$ python3 -q
>>> import numpy as np
>>> np.set_printoptions(precision=2, suppress=True, linewidth=140)
>>> X = np.load("a.npy")
>>> X
array([[ 1.3 ,  0.5 , -1.  ,  0.8 ,  0.8 , -0.8 ],
       [-0.2 ,  1.1 , -0.6 ,  0.2 , -0.9 , -0.1 ],
       [ 0.9 , -1.1 , -1.1 , -1.06, -0.9 ,  1.1 ],
       [ 2.3 ,  0.1 , -1.6 , -0.33,  0.  ,  0.4 ],
       [ 0.4 ,  1.2 ,  1.  , -0.52, -0.3 ,  0.5 ],
       [ 0.1 , -0.8 ,  0.3 , -1.49, -0.7 ,  1.5 ],
       [ 0.9 , -0.1 , -0.5 ,  0.65, -0.2 , -0.6 ],
       [-1.2 ,  0.4 , -0.6 ,  1.33, -1.6 , -1.3 ],
       [ 0.4 , -0.8 , -0.8 ,  0.5 ,  0.7 , -0.5 ],
       [ 0.  , -1.2 , -0.6 ,  0.67, -1.3 , -0.7 ],
       [-0.2 ,  1.2 ,  1.3 , -0.08,  0.3 ,  0.  ],
       [ 0.5 , -1.3 ,  0.9 ,  1.32, -0.1 , -1.3 ],
       [ 1.2 ,  1.1 , -0.2 ,  0.41, -0.3 , -0.4 ],
       [-0.9 , -0.8 ,  1.  , -1.05,  0.5 ,  1.1 ],
       [-0.1 , -0.7 , -0.7 ,  0.97, -1.  , -0.9 ],
       [-0.8 ,  0.1 , -2.1 ,  0.2 , -0.9 , -0.2 ],
       [ 0.7 , -0.1 ,  1.  ,  0.69,  1.  , -0.7 ],
       [ 0.2 , -1.2 , -0.3 , -1.26,  1.  ,  1.2 ],
       [ 0.2 , -1.1 ,  1.9 ,  0.36,  0.7 , -0.3 ],
       [ 2.9 , -0.7 ,  1.5 , -2.51,  0.8 ,  2.6 ],
       [-2.5 , -0.2 , -0.3 ,  0.27, -0.3 , -0.3 ],
       [ 2.  ,  0.1 ,  0.7 , -1.66,  1.3 ,  1.7 ],
       [-0.4 , -1.1 ,  0.  , -0.96,  0.6 ,  0.9 ],
       [ 1.6 ,  0.3 ,  0.4 , -0.02, -0.9 ,  0.1 ],
       [ 3.  , -0.4 , -0.9 , -1.78,  0.7 ,  1.8 ],
       [-1.9 ,  0.8 , -0.7 ,  1.17, -1.5 , -1.2 ],
       [ 0.6 ,  0.2 , -0.6 ,  0.85, -0.1 , -0.9 ],
       [ 0.  , -0.5 ,  0.4 , -0.83,  0.1 ,  0.9 ],
       [-0.6 ,  0.4 ,  0.  ,  0.42,  1.3 , -0.4 ],
       [-0.2 ,  0.5 ,  1.  , -0.4 ,  0.9 ,  0.4 ],
       [ 0.5 , -1.1 ,  0.8 , -0.83,  0.1 ,  0.9 ],
       [-0.5 ,  0.  , -0.1 ,  0.43,  1.6 , -0.5 ],
       [-0.5 ,  1.2 ,  0.4 ,  0.16,  0.  , -0.2 ],
       [-0.3 , -1.1 ,  1.5 ,  0.47, -0.9 , -0.5 ],
       [-0.9 ,  0.6 ,  0.1 ,  0.49, -0.7 , -0.5 ],
       [ 0.1 ,  0.1 ,  0.6 ,  0.34, -0.2 , -0.3 ],
       [ 0.7 , -0.5 ,  0.5 , -0.33,  1.4 ,  0.3 ],
       [ 0.1 , -0.3 ,  1.8 , -0.46, -1.6 ,  0.4 ],
       [-0.7 ,  0.1 , -1.7 , -0.97,  0.8 ,  1.  ],
       [-0.3 , -0.2 ,  0.  ,  0.06,  0.1 ,  0.  ],
       [ 1.  ,  1.  ,  1.  ,  1.6 ,  0.5 , -1.6 ],
       [ 1.3 ,  0.7 , -1.  ,  0.33, -1.4 , -0.4 ],
       [-0.1 ,  2.9 ,  0.5 ,  0.31, -0.2 , -0.4 ],
       [ 0.6 , -0.2 ,  1.3 , -0.57,  1.9 ,  0.6 ],
       [-1.1 , -0.6 , -1.2 ,  1.28, -2.2 , -1.3 ]])
>>> x = np.array([-4, -9, 5, -6, 8, -9])
>>> y = X @ x
>>> np.round(np.linalg.pinv(X) @ X, 2) + 0
array([[1., 0., 0., 0., 0., 0.],
       [0., 1., 0., 0., 0., 0.],
       [0., 0., 1., 0., 0., 0.],
       [0., 0., 0., 1., 0., 0.],
       [0., 0., 0., 0., 1., 0.],
       [0., 0., 0., 0., 0., 1.]])
>>> np.linalg.solve(X.T @ X, X.T @ y)
array([-4., -9.,  5., -6.,  8., -9.])
>>> rng = np.random.default_rng(988683)
>>> y = y + 0.1 * rng.normal(size=45)
>>> y
array([ -6.16, -19.69,  -9.96, -19.58, -11.13,  -1.8 ,  -5.24, -11.08,   8.78,  -0.2 ,  -0.57,  17.12, -16.92,  16.11,  -2.68, -14.81,
        13.23,  13.28,  24.73,   0.37,   9.08,  -0.24,  14.05, -15.14, -12.95, -11.45,  -5.05,   4.13,  10.24,   7.5 ,   9.61,  16.13,
        -5.95,  13.22,  -5.37,   0.65,  14.59,  -2.36,  -3.39,   3.34,   0.79, -26.04, -23.2 ,  19.15,  -9.66])
>>> b, *_ = np.linalg.lstsq(X, y)
>>> b
array([-4.  , -9.02,  5.01, -6.49,  7.99, -9.46])
>>> [round(float(np.linalg.norm(np.linalg.solve(X.T @ X + lam * np.eye(6), X.T @ y))), 2) for lam in (0, 1, 10, 100)]
[17.83, 13.4, 10.64, 3.65]
>>> Z = X[[29, 43]].astype(float)
>>> for _ in range(6):
...     z = np.linalg.norm(X[:, None] - Z, axis=-1).argmin(axis=1)
...     Z = np.array([X[z == j].mean(axis=0) for j in range(2)])
... 
>>> z
array([0, 0, 1, 1, 0, 1, 0, 0, 0, 0, 0, 0, 0, 1, 0, 0, 0, 1, 0, 1, 0, 1, 1, 0, 1, 0, 0, 1, 0, 0, 1, 0, 0, 0, 0, 0, 1, 0, 1, 0, 0, 0, 0, 1,
       0])
>>> Z[1] - Z[0]
array([ 0.84, -0.79, -0.01, -1.59,  0.82,  1.62])
>>> P = X @ np.linalg.solve(X.T @ X, X.T)
>>> np.round(np.linalg.eigvalsh(P), 2) + 0
array([0., 0., 0., 0., 0., 0., 0., 0., 0., 0., 0., 0., 0., 0., 0., 0., 0., 0., 0., 0., 0., 0., 0., 0., 0., 0., 0., 0., 0., 0., 0., 0., 0.,
       0., 0., 0., 0., 0., 0., 1., 1., 1., 1., 1., 1.])
>>> np.allclose(P @ P, P)
True
